$ python3 -q
>>> import numpy as np
>>> np.set_printoptions(precision=3, suppress=True, linewidth=200, sign=" ")
>>> tidy = lambda a: np.round(a, 3) + 0
>>> q, _ = np.linalg.qr(np.array([[-1.1, 0.6, 1.8, -1.2, 0.9],
...     [-0.4, -1.0, 0.4, 1.3, 1.3],
...     [-0.5, 0.2, -0.1, 0.7, 0.2],
...     [1.0, 0.2, 0.5, 1.9, -1.8],
...     [-1.0, 0.0, 0.2, 0.3, -0.5]]))
>>> w = np.array([2, -2, 5, -2, 1])
>>> E = q @ np.diag(w) @ q.T
>>> tidy(E)
array([[ 2.16 ,  2.465, -0.354,  1.175,  0.19 ],
       [ 2.465, -0.413, -0.273,  1.163, -0.447],
       [-0.354, -0.273,  0.094, -1.954, -0.502],
       [ 1.175,  1.163, -1.954,  1.36 , -1.421],
       [ 0.19 , -0.447, -0.502, -1.421,  0.799]])
>>> other = np.linalg.inv(E)
>>> np.allclose(other, E.T)
False
>>> tidy(np.linalg.det(E) * np.linalg.det(other))
np.float64(1.0)
>>> np.all(np.linalg.eigvalsh(E) > 0)
np.False_
>>> [round(float(np.linalg.det(E[:i, :i])), 2) + 0 for i in range(1, 6)]
[2.16, -6.97, -0.29, 21.58, 40.0]
>>> other = np.array([[5, 0], [0, 4]])
>>> W2 = np.kron(other, E)
>>> W2.shape
(10, 10)
>>> w, vecs = np.linalg.eig(E)
>>> tidy(np.sort(np.linalg.eigvals(np.linalg.inv(E))))
array([-0.5, -0.5,  0.2,  0.5,  1. ])
>>> tidy(np.prod(w))
np.float64(40.0)
>>> tidy(w)
array([ 5.,  2.,  1., -2., -2.])
>>> tidy(np.sort(np.linalg.eigvals(E @ E)))
array([  1.,   4.,   4.,   4.,  25.])
>>> K = np.load("x.npy")
>>> tidy(K)
array([[ 0.111,  0.111,  0.   ,  0.222,  0.222,  0.222,  0.111],
       [ 0.   ,  0.3  ,  0.1  ,  0.2  ,  0.2  ,  0.2  ,  0.   ],
       [ 0.111,  0.   ,  0.333,  0.   ,  0.222,  0.222,  0.111],
       [ 0.   ,  0.182,  0.182,  0.182,  0.091,  0.182,  0.182],
       [ 0.167,  0.167,  0.167,  0.083,  0.167,  0.083,  0.167],
       [ 0.125,  0.125,  0.   ,  0.25 ,  0.125,  0.25 ,  0.125],
       [ 0.091,  0.   ,  0.182,  0.182,  0.182,  0.182,  0.182]])
>>> tidy(np.linalg.matrix_power(K, 100))
array([[ 0.088,  0.129,  0.139,  0.159,  0.166,  0.19 ,  0.129],
       [ 0.088,  0.129,  0.139,  0.159,  0.166,  0.19 ,  0.129],
       [ 0.088,  0.129,  0.139,  0.159,  0.166,  0.19 ,  0.129],
       [ 0.088,  0.129,  0.139,  0.159,  0.166,  0.19 ,  0.129],
       [ 0.088,  0.129,  0.139,  0.159,  0.166,  0.19 ,  0.129],
       [ 0.088,  0.129,  0.139,  0.159,  0.166,  0.19 ,  0.129],
       [ 0.088,  0.129,  0.139,  0.159,  0.166,  0.19 ,  0.129]])
>>> pr = np.eye(7)[5]
>>> for _ in range(6):
...     pr = pr @ K
...     print(pr.round(3))
... 
[ 0.125  0.125  0.     0.25   0.125  0.25   0.125]
[ 0.077  0.149  0.102  0.194  0.15   0.194  0.134]
[ 0.081  0.138  0.133  0.168  0.161  0.19   0.129]
[ 0.086  0.131  0.139  0.16   0.165  0.19   0.128]
[ 0.088  0.129  0.139  0.159  0.165  0.19   0.129]
[ 0.088  0.129  0.139  0.159  0.166  0.19   0.129]
